In [1]: import numpy as np

In [2]: np.set_printoptions(suppress=True, linewidth=100)

In [3]: def rnd(a):
   ...:     return np.round(a, 1) + 0
   ...: 

In [4]: mat = np.loadtxt("run7.csv", delimiter=",")

In [5]: rnd(mat)
Out[5]: 
array([[ 0.7,  0.4,  0.3,  0.4, -0.2],
       [ 0.4,  0.3, -0.4, -0.6,  0.4],
       [ 0.3, -0.4,  0.7, -0.4,  0.2],
       [ 0.4, -0.6, -0.4,  0.5,  0.3],
       [-0.2,  0.4,  0.2,  0.3,  0.8]])

In [6]: # keeps lengths

In [7]: U, sigma = np.linalg.svd(mat)
Traceback (most recent call last):
  Cell In[7], line 1
    U, sigma = np.linalg.svd(mat)
ValueError: too many values to unpack (expected 2)


In [8]: U, sigma, vt = np.linalg.svd(mat, full_matrices=False)

In [9]: U.shape, sigma.shape, vt.shape
Out[9]: ((5, 5), (5,), (5, 5))

In [10]: rnd(U.T @ mat @ vt.T)
Out[10]: 
array([[1., 0., 0., 0., 0.],
       [0., 1., 0., 0., 0.],
       [0., 0., 1., 0., 0.],
       [0., 0., 0., 1., 0.],
       [0., 0., 0., 0., 1.]])

In [11]: rnd(vt @ vt.T)
Out[11]: 
array([[1., 0., 0., 0., 0.],
       [0., 1., 0., 0., 0.],
       [0., 0., 1., 0., 0.],
       [0., 0., 0., 1., 0.],
       [0., 0., 0., 0., 1.]])

In [12]: rnd(sigma / sigma[0])
Out[12]: array([1., 1., 1., 1., 1.])

In [13]: rnd(U.T @ U)
Out[13]: 
array([[1., 0., 0., 0., 0.],
       [0., 1., 0., 0., 0.],
       [0., 0., 1., 0., 0.],
       [0., 0., 0., 1., 0.],
       [0., 0., 0., 0., 1.]])

In [14]: (sigma > 1e-8).sum()
Out[14]: np.int64(5)

In [15]: vec = np.array([2, 0, 0, 3, 1])

In [16]: rhs = mat @ vec

In [17]: rnd(rhs)
Out[17]: array([ 2.4, -0.6, -0.4,  2.5,  1.3])

In [18]: rnd(np.linalg.solve(mat, rhs))
Out[18]: array([2., 0., 0., 3., 1.])

In [19]: rnd(np.linalg.solve(mat, mat[:, 1]))
Out[19]: array([0., 1., 0., 0., 0.])

In [20]: rng = np.random.default_rng(248)

In [21]: lab = rng.permutation(5)

In [22]: A2 = mat[:, lab] * rng.choice([-1, 1], 5)

In [23]: rnd(A2)
Out[23]: 
array([[-0.3,  0.2,  0.7,  0.4,  0.4],
       [ 0.4, -0.4,  0.4,  0.3, -0.6],
       [-0.7, -0.2,  0.3, -0.4, -0.4],
       [ 0.4, -0.3,  0.4, -0.6,  0.5],
       [-0.2, -0.8, -0.2,  0.4,  0.3]])

In [24]: U, _, vt = np.linalg.svd(mat.T @ A2)

In [25]: rnd(np.linalg.lstsq(mat, A2)[0])
Out[25]: 
array([[ 0.,  0.,  1.,  0.,  0.],
       [ 0.,  0.,  0.,  1.,  0.],
       [-1.,  0.,  0.,  0.,  0.],
       [ 0.,  0.,  0.,  0.,  1.],
       [ 0., -1.,  0.,  0.,  0.]])

In [26]: X = np.load("out12.npy")

In [27]: X
Out[27]: 
array([[ 1,  2,  3,  6],
       [ 2,  1,  6,  3],
       [ 1,  2, -2, -4],
       [ 2,  1, -4, -2]])

In [28]: T = np.stack([X, -2 * X, X[::-1]])

In [29]: (T @ X.T).shape
Out[29]: (3, 4, 4)

In [30]: rnd(np.linalg.norm(T, axis=(1, 2)))
Out[30]: array([12.2, 24.5, 12.2])

In [31]: np.linalg.matrix_rank(T.reshape(3, -1))
Out[31]: np.int64(2)

In [32]: A2 = X ** -1
Traceback (most recent call last):
  Cell In[32], line 1
    A2 = X ** -1
ValueError: Integers to negative integer powers are not allowed.


In [33]: A2 = np.linalg.inv(X)

In [34]: rnd(np.linalg.det(X) * A2)
Out[34]: 
array([[-30.,  60., -45.,  90.],
       [ 60., -30.,  90., -45.],
       [-15.,  30.,  15., -30.],
       [ 30., -15., -30.,  15.]])

In [35]: rnd(A2)
Out[35]: 
array([[-0.1,  0.3, -0.2,  0.4],
       [ 0.3, -0.1,  0.4, -0.2],
       [-0.1,  0.1,  0.1, -0.1],
       [ 0.1, -0.1, -0.1,  0.1]])

In [36]: rnd(np.linalg.inv(A2))
Out[36]: 
array([[ 1.,  2.,  3.,  6.],
       [ 2.,  1.,  6.,  3.],
       [ 1.,  2., -2., -4.],
       [ 2.,  1., -4., -2.]])

In [37]: arr = np.loadtxt("x.csv", delimiter=",")

In [38]: arr
Out[38]: 
array([[0., 0., 0., 0., 0., 1., 0., 0., 0.],
       [0., 1., 0., 0., 0., 0., 0., 0., 0.],
       [0., 0., 1., 0., 0., 0., 0., 0., 0.],
       [0., 0., 0., 1., 0., 0., 0., 0., 0.],
       [0., 0., 0., 0., 0., 0., 0., 1., 0.],
       [1., 0., 0., 0., 0., 0., 0., 0., 0.],
       [0., 0., 0., 0., 0., 0., 1., 0., 0.],
       [0., 0., 0., 0., 0., 0., 0., 0., 1.],
       [0., 0., 0., 0., 1., 0., 0., 0., 0.]])

In [39]: (arr != 0).astype(int)
Out[39]: 
array([[0, 0, 0, 0, 0, 1, 0, 0, 0],
       [0, 1, 0, 0, 0, 0, 0, 0, 0],
       [0, 0, 1, 0, 0, 0, 0, 0, 0],
       [0, 0, 0, 1, 0, 0, 0, 0, 0],
       [0, 0, 0, 0, 0, 0, 0, 1, 0],
       [1, 0, 0, 0, 0, 0, 0, 0, 0],
       [0, 0, 0, 0, 0, 0, 1, 0, 0],
       [0, 0, 0, 0, 0, 0, 0, 0, 1],
       [0, 0, 0, 0, 1, 0, 0, 0, 0]])

In [40]: rnd(np.sort(np.linalg.eigvals(arr).real))
Out[40]: array([-1. , -0.5, -0.5,  1. ,  1. ,  1. ,  1. ,  1. ,  1. ])

In [41]: rnd(np.linalg.det(arr))
Out[41]: np.float64(-1.0)
